$ ipython --no-banner

In [1]: import numpy as np

In [2]: np.set_printoptions(precision=2, suppress=True, linewidth=100)

In [3]: m1 = np.loadtxt("m.csv", delimiter=",")

In [4]: print(m1)
[[ 0.5   1.5   1.1   0.1  -0.4   1.9   0.7  -0.12]
 [ 0.3  -0.4  -0.3  -0.1   0.8   1.    1.2   0.1 ]
 [ 0.6   0.9   0.   -0.9   1.6   1.   -1.    0.85]
 [-2.3  -1.7   0.3  -0.6   0.7  -0.8  -0.2   0.57]
 [ 2.3  -0.1  -3.2  -0.6   0.1  -0.6  -0.6   0.61]
 [ 0.9  -0.7   2.3  -1.   -0.5  -0.1  -1.5   1.03]
 [ 0.7  -0.4  -0.9  -0.4  -0.5  -0.3  -0.4   0.41]
 [-0.2   0.3  -0.7   2.3  -0.1  -1.6   1.2  -2.3 ]
 [-1.5  -0.9   1.1  -1.4  -0.4   0.   -0.4   1.37]
 [-1.7   0.1   1.3  -0.8   2.2  -0.3  -0.9   0.84]
 [ 0.8  -1.    0.2  -0.1   0.   -1.3   0.5   0.07]
 [-1.9   0.9  -0.1   1.2   0.3  -0.9   1.5  -1.19]
 [-0.2   0.    0.5  -0.7   0.2   0.6   0.5   0.7 ]
 [ 1.2   0.3   1.   -2.    0.5  -1.7   0.6   1.97]
 [ 0.2   0.6  -1.6  -0.6   1.6   0.5   0.8   0.6 ]
 [-0.2   0.3   2.3  -1.    0.    0.   -0.3   1.05]
 [-0.8  -2.1  -1.6  -1.2  -0.2   0.6  -0.8   1.19]
 [ 0.9   1.1   0.1   0.5  -0.8   0.8   1.6  -0.5 ]
 [-0.1   2.3   0.5  -0.5   0.1   0.3   0.9   0.49]
 [ 0.4  -0.6   1.2   0.6  -0.7   0.9  -2.2  -0.61]
 [ 0.4   1.4  -1.   -0.8   0.9  -0.3  -0.1   0.79]
 [ 0.1   0.7  -0.2  -0.4  -0.8  -0.9  -2.    0.43]
 [-0.5  -0.3  -1.1   0.3   0.1  -3.2   0.2  -0.32]
 [ 0.3  -1.3  -1.4  -0.5   0.3  -0.8   0.6   0.53]
 [ 0.8   1.2  -1.5  -0.5   0.8  -0.6  -0.5   0.5 ]
 [-0.9   1.1  -1.   -1.2   0.3  -0.9  -0.6   1.21]
 [ 1.2   0.1  -1.5   0.1  -0.5  -1.1  -0.9  -0.08]
 [ 1.4   0.1   0.9  -0.3  -0.5   0.8   1.    0.31]
 [ 1.5   0.2  -1.1  -1.2   0.4  -1.9  -1.    1.21]
 [ 0.4  -1.2   0.2   1.7   0.   -0.9  -0.1  -1.7 ]
 [ 0.6   1.7  -0.7   1.5   2.1  -0.7  -0.1  -1.52]
 [-0.6  -0.2   0.1   0.2  -0.2  -0.2   0.8  -0.2 ]]

In [5]: d = np.linalg.norm(m1[:, None] - m1[None], axis=-1)

In [6]: print((d + 1e9 * np.eye(32)).round(6).argmin(axis=1))
[17 12 20  8 26 15 26 29 15  3 23 31  1 28 20  5 23 27  0  5 24  6 10  6 20 20  6 17 24  7 24 12]

In [7]: print(np.unravel_index(d.round(6).argmax(), d.shape))
(np.int64(5), np.int64(7))

In [8]: print(np.flatnonzero(d[21] < d.mean() / 2))
[21]

In [9]: print(np.linalg.matrix_rank(d ** 2))
10
